>>> import numpy as np
>>> np.set_printoptions(precision=3, suppress=True, linewidth=160)
>>> feats = np.load("data.npy")
>>> feats
array([[-2., -3., -3., -3.,  0.,  0., -3., -3., -3., -3.,  0., -3., -3.],
       [-3., -2., -3., -3.,  0.,  0., -3., -3., -3., -3.,  0., -3., -3.],
       [-3., -3., -2., -3.,  0.,  0., -3., -3., -3., -3.,  0., -3., -3.],
       [-3., -3., -3., -2.,  0.,  0., -3., -3., -3., -3.,  0., -3., -3.],
       [ 0.,  0.,  0.,  0., -2., -3.,  0.,  0.,  0.,  0., -3.,  0.,  0.],
       [ 0.,  0.,  0.,  0., -3., -2.,  0.,  0.,  0.,  0., -3.,  0.,  0.],
       [-3., -3., -3., -3.,  0.,  0., -2., -3., -3., -3.,  0., -3., -3.],
       [-3., -3., -3., -3.,  0.,  0., -3., -2., -3., -3.,  0., -3., -3.],
       [-3., -3., -3., -3.,  0.,  0., -3., -3., -2., -3.,  0., -3., -3.],
       [-3., -3., -3., -3.,  0.,  0., -3., -3., -3., -2.,  0., -3., -3.],
       [ 0.,  0.,  0.,  0., -3., -3.,  0.,  0.,  0.,  0., -2.,  0.,  0.],
       [-3., -3., -3., -3.,  0.,  0., -3., -3., -3., -3.,  0., -2., -3.],
       [-3., -3., -3., -3.,  0.,  0., -3., -3., -3., -3.,  0., -3., -2.]])
>>> # equal to its transpose
>>> evals, vecs = np.linalg.eigh(feats)
>>> print(np.linalg.eigvalsh(feats + 5 * np.eye(13)))
[-24.  -3.   6.   6.   6.   6.   6.   6.   6.   6.   6.   6.   6.]
>>> np.linalg.eigvalsh(feats @ feats)
array([  1.,   1.,   1.,   1.,   1.,   1.,   1.,   1.,   1.,   1.,   1.,  64., 841.])
>>> (evals > 1e-8).sum(), (evals < -1e-8).sum()
(np.int64(11), np.int64(2))
>>> evals
array([-29.,  -8.,   1.,   1.,   1.,   1.,   1.,   1.,   1.,   1.,   1.,   1.,   1.])
>>> np.unique(evals.round(6) + 0, return_counts=True)[1]
array([ 1,  1, 11])
>>> other = feats[0, 0] * feats[1:] - np.outer(feats[1:, 0], feats[0])
>>> other
array([[ 0., -5., -3., -3.,  0.,  0., -3., -3., -3., -3.,  0., -3., -3.],
       [ 0., -3., -5., -3.,  0.,  0., -3., -3., -3., -3.,  0., -3., -3.],
       [ 0., -3., -3., -5.,  0.,  0., -3., -3., -3., -3.,  0., -3., -3.],
       [ 0.,  0.,  0.,  0.,  4.,  6.,  0.,  0.,  0.,  0.,  6.,  0.,  0.],
       [ 0.,  0.,  0.,  0.,  6.,  4.,  0.,  0.,  0.,  0.,  6.,  0.,  0.],
       [ 0., -3., -3., -3.,  0.,  0., -5., -3., -3., -3.,  0., -3., -3.],
       [ 0., -3., -3., -3.,  0.,  0., -3., -5., -3., -3.,  0., -3., -3.],
       [ 0., -3., -3., -3.,  0.,  0., -3., -3., -5., -3.,  0., -3., -3.],
       [ 0., -3., -3., -3.,  0.,  0., -3., -3., -3., -5.,  0., -3., -3.],
       [ 0.,  0.,  0.,  0.,  6.,  6.,  0.,  0.,  0.,  0.,  4.,  0.,  0.],
       [ 0., -3., -3., -3.,  0.,  0., -3., -3., -3., -3.,  0., -5., -3.],
       [ 0., -3., -3., -3.,  0.,  0., -3., -3., -3., -3.,  0., -3., -5.]])
>>> print(np.flatnonzero(~other.round(6).any(axis=1)))
[]
>>> print(np.linalg.matrix_rank(other), np.linalg.matrix_rank(feats))
12 13
>>> np.allclose(feats @ feats.T, feats.T @ feats)
True
>>> round(float(np.abs(np.linalg.eigvals(feats)).max()), 3)
29.0
>>> print(np.trace(feats))
-26.0
>>> print(np.sort(np.abs(np.linalg.eigvals(feats))))
[ 1.  1.  1.  1.  1.  1.  1.  1.  1.  1.  1.  8. 29.]
>>> arr = np.load("test12.npy")
>>> print(arr)
[[-0.2  1.4  1.1  0.4 -1.3  0.5  0.   0.2]
 [-0.3 -1.4  0.2 -1.7 -0.7  0.4  0.2 -1.8]
 [ 0.7 -0.8  1.4 -0.5 -0.2  0.5 -1.1 -1.3]
 [-1.1 -0.3 -0.4 -0.1  0.4  0.4  0.5  1.2]
 [-1.  -1.5  0.6 -1.   1.1  0.5  0.8  0.2]
 [-0.2 -1.6  1.  -1.3 -1.3  2.2  0.8 -0.6]
 [ 0.6  1.2 -2.  -1.   2.2 -0.7  1.1 -1.1]
 [ 0.8 -1.4  0.5 -0.2  0.2  0.7 -0.3  0.3]
 [ 1.4 -0.4  0.  -1.7  0.4  0.6 -0.4 -0.9]
 [ 1.   0.7  1.8 -1.   1.4  0.3  0.8  0. ]
 [-1.  -0.1 -0.3  0.3 -0.7  0.3 -0.2  0.1]
 [ 0.1 -1.2 -0.9  1.1 -1.1  0.  -0.1  0.7]
 [-1.4  0.   1.4  0.   1.7 -1.5  0.1 -0.2]
 [-0.2 -1.   0.  -0.9 -1.9  0.   0.6 -1.3]
 [ 0.1  0.4  1.1  1.3 -0.5 -1.  -0.2  0.7]
 [ 0.5 -1.   2.5  5.  -9.   6.  12.  -3. ]
 [-1.8 -1.6  0.2 -0.6 -1.4 -1.1 -1.  -1.5]
 [-0.5  1.4 -0.6  0.5  1.  -0.3  1.3  0.9]
 [-0.8 -0.7  0.9 -0.2 -2.   0.9 -0.5 -3.2]
 [-0.3 -0.8 -0.3 -2.7 -1.  -0.9 -0.9  0.8]
 [ 1.3 -0.3  0.4  0.5  0.5  0.3  1.1 -0.5]
 [-1.1 -2.1  1.4 -0.9  1.1 -1.8 -0.4 -0.6]
 [-1.3  1.7  0.2  1.  -0.8 -0.3  1.3  1.3]
 [ 0.   0.   0.4 -0.4  1.1 -1.5  0.6  0.9]
 [-0.5 -1.3 -0.9 -1.8 -1.1  0.4  0.7  0.4]
 [-0.4  0.4  0.  -1.  -0.3  1.3 -1.1  1.2]
 [-0.4  0.7 -0.5 -0.5 -0.3  0.8  0.4 -2.1]
 [ 2.7 -0.6  0.2 -0.2  0.6  1.4  0.7  0.5]
 [-1.5  0.1  0.3  0.5  1.6  0.7  0.  -0.1]
 [ 1.4  0.2  0.9 -3.4  1.2  0.1  0.1  0.6]
 [ 0.3  0.6  0.  -0.2  0.7 -0.7  0.2  0.4]]
>>> rng = np.random.default_rng(621601)
>>> labels = rng.permutation(8)
>>> other = arr[:, labels] * rng.choice([-1, 1], 8)
>>> print(other)
[[ 1.1 -0.4  0.  -0.5  1.4  0.2  0.2  1.3]
 [ 0.2  1.7  0.2 -0.4 -1.4 -1.8  0.3  0.7]
 [ 1.4  0.5 -1.1 -0.5 -0.8 -1.3 -0.7  0.2]
 [-0.4  0.1  0.5 -0.4 -0.3  1.2  1.1 -0.4]
 [ 0.6  1.   0.8 -0.5 -1.5  0.2  1.  -1.1]
 [ 1.   1.3  0.8 -2.2 -1.6 -0.6  0.2  1.3]
 [-2.   1.   1.1  0.7  1.2 -1.1 -0.6 -2.2]
 [ 0.5  0.2 -0.3 -0.7 -1.4  0.3 -0.8 -0.2]
 [ 0.   1.7 -0.4 -0.6 -0.4 -0.9 -1.4 -0.4]
 [ 1.8  1.   0.8 -0.3  0.7  0.  -1.  -1.4]
 [-0.3 -0.3 -0.2 -0.3 -0.1  0.1  1.   0.7]
 [-0.9 -1.1 -0.1 -0.  -1.2  0.7 -0.1  1.1]
 [ 1.4 -0.   0.1  1.5  0.  -0.2  1.4 -1.7]
 [ 0.   0.9  0.6 -0.  -1.  -1.3  0.2  1.9]
 [ 1.1 -1.3 -0.2  1.   0.4  0.7 -0.1  0.5]
 [ 2.5 -5.  12.  -6.  -1.  -3.  -0.5  9. ]
 [ 0.2  0.6 -1.   1.1 -1.6 -1.5  1.8  1.4]
 [-0.6 -0.5  1.3  0.3  1.4  0.9  0.5 -1. ]
 [ 0.9  0.2 -0.5 -0.9 -0.7 -3.2  0.8  2. ]
 [-0.3  2.7 -0.9  0.9 -0.8  0.8  0.3  1. ]
 [ 0.4 -0.5  1.1 -0.3 -0.3 -0.5 -1.3 -0.5]
 [ 1.4  0.9 -0.4  1.8 -2.1 -0.6  1.1 -1.1]
 [ 0.2 -1.   1.3  0.3  1.7  1.3  1.3  0.8]
 [ 0.4  0.4  0.6  1.5  0.   0.9 -0.  -1.1]
 [-0.9  1.8  0.7 -0.4 -1.3  0.4  0.5  1.1]
 [ 0.   1.  -1.1 -1.3  0.4  1.2  0.4  0.3]
 [-0.5  0.5  0.4 -0.8  0.7 -2.1  0.4  0.3]
 [ 0.2  0.2  0.7 -1.4 -0.6  0.5 -2.7 -0.6]
 [ 0.3 -0.5  0.  -0.7  0.1 -0.1  1.5 -1.6]
 [ 0.9  3.4  0.1 -0.1  0.2  0.6 -1.4 -1.2]
 [ 0.   0.2  0.2  0.7  0.6  0.4 -0.3 -0.7]]
>>> Uu, _, Vh = np.linalg.svd(arr.T @ other)
>>> np.round(Uu @ Vh, 3) + 0
array([[ 0.,  0.,  0.,  0.,  0.,  0., -1.,  0.],
       [ 0.,  0.,  0.,  0.,  1.,  0.,  0.,  0.],
       [ 1.,  0.,  0.,  0.,  0.,  0.,  0.,  0.],
       [ 0., -1.,  0.,  0.,  0.,  0.,  0.,  0.],
       [ 0.,  0.,  0.,  0.,  0.,  0.,  0., -1.],
       [ 0.,  0.,  0., -1.,  0.,  0.,  0.,  0.],
       [ 0.,  0.,  1.,  0.,  0.,  0.,  0.,  0.],
       [ 0.,  0.,  0.,  0.,  0.,  1.,  0.,  0.]])
